$ python3 -q
>>> import numpy as np
>>> np.set_printoptions(precision=2, suppress=True, linewidth=200)
>>> def tidy(a):
...     return np.round(a, 2) + 0
... 
>>> F = np.load("case2.npy")
>>> F
array([[0., 0., 2., 3., 2., 3., 0.],
       [0., 0., 2., 2., 2., 1., 0.],
       [2., 2., 0., 0., 0., 0., 0.],
       [3., 2., 0., 0., 0., 0., 0.],
       [2., 2., 0., 0., 0., 0., 0.],
       [3., 1., 0., 0., 0., 0., 0.],
       [0., 0., 0., 0., 0., 0., 0.]])
>>> # rows 2 and 4 are equal
>>> tidy(np.linalg.det(F))
np.float64(0.0)
>>> F @ F
array([[26., 17.,  0.,  0.,  0.,  0.,  0.],
       [17., 13.,  0.,  0.,  0.,  0.,  0.],
       [ 0.,  0.,  8., 10.,  8.,  8.,  0.],
       [ 0.,  0., 10., 13., 10., 11.,  0.],
       [ 0.,  0.,  8., 10.,  8.,  8.,  0.],
       [ 0.,  0.,  8., 11.,  8., 10.,  0.],
       [ 0.,  0.,  0.,  0.,  0.,  0.,  0.]])
>>> (np.linalg.matrix_power((F != 0) + (F.T != 0) + np.eye(7), 7) > 0).astype(int)
array([[1, 1, 1, 1, 1, 1, 0],
       [1, 1, 1, 1, 1, 1, 0],
       [1, 1, 1, 1, 1, 1, 0],
       [1, 1, 1, 1, 1, 1, 0],
       [1, 1, 1, 1, 1, 1, 0],
       [1, 1, 1, 1, 1, 1, 0],
       [0, 0, 0, 0, 0, 0, 1]])
>>> tidy(np.sort(np.linalg.eigvals(F).real))
array([-6.14, -1.14,  0.  ,  0.  ,  0.  ,  1.14,  6.14])
>>> tidy(np.linalg.norm(F, 2) / np.linalg.norm(F))
np.float64(0.7)
>>> ev, V = np.linalg.eigh(F)
>>> tidy(ev.sum()), np.trace(F)
(np.float64(0.0), np.float64(0.0))
>>> tidy(V.T @ F @ V)
array([[-6.14,  0.  ,  0.  ,  0.  ,  0.  ,  0.  ,  0.  ],
       [ 0.  , -1.14,  0.  ,  0.  ,  0.  ,  0.  ,  0.  ],
       [ 0.  ,  0.  ,  0.  ,  0.  ,  0.  ,  0.  ,  0.  ],
       [ 0.  ,  0.  ,  0.  ,  0.  ,  0.  ,  0.  ,  0.  ],
       [ 0.  ,  0.  ,  0.  ,  0.  ,  0.  ,  0.  ,  0.  ],
       [ 0.  ,  0.  ,  0.  ,  0.  ,  0.  ,  1.14,  0.  ],
       [ 0.  ,  0.  ,  0.  ,  0.  ,  0.  ,  0.  ,  6.14]])
>>> tidy(np.abs(V[:, -1]))
array([0.58, 0.4 , 0.32, 0.42, 0.32, 0.35, 0.  ])
>>> tidy(ev)
array([-6.14, -1.14,  0.  ,  0.  ,  0.  ,  1.14,  6.14])
